% python3 -q
>>> import numpy as np
>>> import numpy.linalg as la
>>> np.set_printoptions(precision=2, suppress=True, linewidth=160, legacy="1.25")
>>> M = np.loadtxt("x.csv", delimiter=",")
>>> M
array([[ 0.2 , -0.9 ,  3.  , -0.6 , -0.9 , -0.3 ],
       [ 2.6 , -1.1 ,  1.1 ,  1.5 , -0.2 , -1.6 ],
       [ 0.4 ,  1.1 ,  1.62, -0.9 , -0.7 ,  1.9 ],
       [-0.5 ,  0.9 ,  4.36,  0.1 , -1.5 , -1.3 ],
       [-0.8 , -1.5 , -4.52, -0.2 ,  1.6 , -1.4 ],
       [ 0.1 ,  0.  ,  0.73, -0.2 , -0.1 ,  0.5 ],
       [ 0.1 ,  2.4 , -1.91, -0.4 ,  0.8 , -0.4 ],
       [-0.1 ,  1.8 ,  0.32, -0.9 ,  0.  ,  0.3 ],
       [ 0.9 , -1.5 , -3.65, -0.4 ,  1.1 , -0.8 ],
       [ 0.3 , -0.5 ,  2.79, -0.2 , -1.  ,  0.2 ],
       [-0.5 , -0.7 ,  3.29,  0.4 , -0.9 , -1.  ],
       [-0.7 ,  0.4 , -3.76, -0.1 ,  1.3 ,  1.3 ],
       [ 0.8 , -0.7 ,  0.96,  1.4 , -0.3 , -1.8 ],
       [-0.2 , -0.5 ,  0.17, -0.4 , -0.1 , -0.4 ],
       [-1.4 , -0.3 , -1.14, -0.4 ,  0.4 ,  0.9 ],
       [ 0.4 ,  0.8 ,  0.69, -2.9 , -0.1 , -0.3 ],
       [ 1.  , -0.9 , -2.49,  1.4 ,  0.8 ,  0.3 ],
       [-2.2 , -0.4 ,  5.09, -0.7 , -1.5 ,  0.1 ],
       [-1.  ,  1.  ,  7.42, -1.7 , -2.4 , -0.3 ],
       [-0.4 , -0.6 , -1.77,  0.5 ,  0.7 , -0.4 ],
       [-2.2 , -0.2 ,  0.79, -0.7 , -0.2 , -0.2 ],
       [ 1.7 , -0.7 , -0.26,  0.8 ,  0.2 ,  0.2 ],
       [ 0.3 ,  0.4 , -3.06,  0.3 ,  0.9 , -1.  ],
       [ 1.1 ,  0.3 ,  4.08,  0.2 , -1.1 ,  0.1 ],
       [ 0.3 ,  0.5 ,  1.93, -0.4 , -0.6 ,  1.5 ],
       [ 0.3 , -2.4 , -4.58,  0.9 ,  1.5 ,  1.5 ],
       [-1.3 ,  0.2 , -0.89, -1.  ,  0.3 , -1.1 ],
       [ 1.3 , -0.1 , -2.53,  0.2 ,  0.9 , -0.7 ],
       [ 0.1 ,  0.6 ,  4.3 ,  1.1 , -1.5 ,  0.4 ],
       [ 1.3 , -1.1 ,  1.37,  0.2 , -0.5 , -0.2 ],
       [-1.1 ,  0.7 ,  2.78, -1.1 , -0.9 , -0.4 ],
       [-1.1 ,  0.9 , -2.7 , -1.4 ,  0.9 , -0.8 ],
       [ 0.5 , -0.8 , -1.5 , -1.  ,  0.5 ,  0.4 ],
       [ 0.9 , -0.9 , -0.62, -0.1 ,  0.3 ,  0.4 ],
       [-0.3 , -0.2 , -4.25, -1.3 ,  1.5 ,  0.  ]])
>>> vec = np.array([1, -2, 0, 2, 1, -1])
>>> target = M @ vec
>>> np.round(la.pinv(M) @ M, 2) + 0
array([[1., 0., 0., 0., 0., 0.],
       [0., 1., 0., 0., 0., 0.],
       [0., 0., 1., 0., 0., 0.],
       [0., 0., 0., 1., 0., 0.],
       [0., 0., 0., 0., 1., 0.],
       [0., 0., 0., 0., 0., 1.]])
>>> rng = np.random.default_rng(201760)
>>> target = target + 0.05 * rng.normal(size=35)
>>> target
array([ 0.19,  9.18, -6.16, -2.28,  4.75, -0.86, -4.29, -5.7 ,  4.95, -0.32,  1.85, -1.73,  6.47,  0.34, -2.04, -6.76,  6.14, -4.46, -8.57,  2.83, -3.1 ,
        4.6 ,  1.97, -0.18, -3.56,  6.88, -2.29,  3.49, -0.85,  3.64, -5.21, -4.05,  0.2 ,  2.38, -1.  ])
>>> beta, *_ = la.lstsq(M, target)
>>> beta
array([ 1.  , -1.99,  0.03,  2.  ,  1.09, -0.99])
>>> beta.round()
array([ 1., -2.,  0.,  2.,  1., -1.])
